% python3 -q
>>> import numpy as np
>>> import numpy.linalg as la
>>> np.set_printoptions(suppress=True, linewidth=100)
>>> X = np.load("sample19.npy")
>>> X
array([[-3.7,  3. , -2.7,  2.7,  2. , -1.7, -1.3,  0.3, -2.7],
       [-1.7,  0. , -0.7,  0.7, -1. , -2.7, -0.3,  2.3, -0.7],
       [-4.4,  4.1, -3.4,  3.4,  3.1, -1.3, -1.7, -0.4, -3.4],
       [-6.1,  6.6, -5.1,  5.1,  5.6, -0.5, -2.5, -2.1, -5.1],
       [-4. ,  3.4, -3. ,  3. ,  2.4, -1.5, -1.5,  0. , -3. ],
       [-6.4,  7.1, -5.4,  5.4,  6.1, -0.3, -2.7, -2.4, -5.4],
       [-2.6,  1.4, -1.6,  1.6,  0.4, -2.2, -0.8,  1.4, -1.6],
       [-5.8,  6.2, -4.8,  4.8,  5.2, -0.6, -2.4, -1.8, -4.8],
       [ 1.9, -5.4,  2.9, -2.9, -6.4, -4.5,  1.5,  5.9,  2.9],
       [-5. ,  4.9, -4. ,  4. ,  3.9, -1. , -2. , -1. , -4. ],
       [-4.1,  3.7, -3.1,  3.1,  2.7, -1.4, -1.6, -0.1, -3.1],
       [-4.2,  3.7, -3.2,  3.2,  2.7, -1.4, -1.6, -0.2, -3.2],
       [-2.2,  0.7, -1.2,  1.2, -0.3, -2.4, -0.6,  1.8, -1.2],
       [-3. ,  1.9, -2. ,  2. ,  0.9, -2. , -1. ,  1. , -2. ],
       [-6.7,  7.6, -5.7,  5.7,  6.6, -0.1, -2.9, -2.7, -5.7],
       [ 1. , -4. ,  2. , -2. , -5. , -4. ,  1. ,  5. ,  2. ],
       [-5. ,  4.9, -4. ,  4. ,  3.9, -1. , -2. , -1. , -4. ],
       [-2.3,  0.9, -1.3,  1.3, -0.1, -2.4, -0.6,  1.7, -1.3],
       [-0.1, -2.4,  0.9, -0.9, -3.4, -3.5,  0.5,  3.9,  0.9],
       [-4.9,  4.9, -3.9,  3.9,  3.9, -1. , -2. , -0.9, -3.9],
       [-4.2,  3.8, -3.2,  3.2,  2.8, -1.4, -1.6, -0.2, -3.2],
       [-3.7,  3.1, -2.7,  2.7,  2.1, -1.6, -1.4,  0.3, -2.7],
       [-4.9,  4.8, -3.9,  3.9,  3.8, -1.1, -1.9, -0.9, -3.9],
       [-1. , -1. ,  0. ,  0. , -2. , -3. ,  0. ,  3. ,  0. ],
       [-2.4,  1.1, -1.4,  1.4,  0.1, -2.3, -0.7,  1.6, -1.4],
       [-5.3,  5.4, -4.3,  4.3,  4.4, -0.9, -2.1, -1.3, -4.3],
       [-5. ,  5. , -4. ,  4. ,  4. , -1. , -2. , -1. , -4. ],
       [-3.1,  2.2, -2.1,  2.1,  1.2, -1.9, -1.1,  0.9, -2.1],
       [-0.7, -1.4,  0.3, -0.3, -2.4, -3.1,  0.1,  3.3,  0.3],
       [-3.3,  2.4, -2.3,  2.3,  1.4, -1.9, -1.1,  0.7, -2.3],
       [-4.3,  3.9, -3.3,  3.3,  2.9, -1.4, -1.6, -0.3, -3.3],
       [ 1.1, -4.2,  2.1, -2.1, -5.2, -4.1,  1.1,  5.1,  2.1],
       [-3.4,  2.6, -2.4,  2.4,  1.6, -1.8, -1.2,  0.6, -2.4],
       [-0.2, -2.2,  0.8, -0.8, -3.2, -3.4,  0.4,  3.8,  0.8],
       [ 0.9, -3.8,  1.9, -1.9, -4.8, -3.9,  0.9,  4.9,  1.9],
       [-0.9, -1.2,  0.1, -0.1, -2.2, -3.1,  0.1,  3.1,  0.1],
       [-2.3,  1. , -1.3,  1.3,  0. , -2.3, -0.7,  1.7, -1.3],
       [-4.2,  3.8, -3.2,  3.2,  2.8, -1.4, -1.6, -0.2, -3.2],
       [-5.2,  5.3, -4.2,  4.2,  4.3, -0.9, -2.1, -1.2, -4.2]])
>>> cen = X - X.mean(axis=0)
>>> vecs = la.svd(cen)[2][:4]
>>> A2 = cen - cen @ vecs.T @ vecs
>>> np.round(np.cov(cen @ vecs.T, rowvar=False), 1) + 0
array([[49.7,  0. ,  0. ,  0. ],
       [ 0. ,  0. ,  0. ,  0. ],
       [ 0. ,  0. ,  0. ,  0. ],
       [ 0. ,  0. ,  0. ,  0. ]])
>>> la.norm(A2, axis=1).round(6).argmax()
np.int64(0)
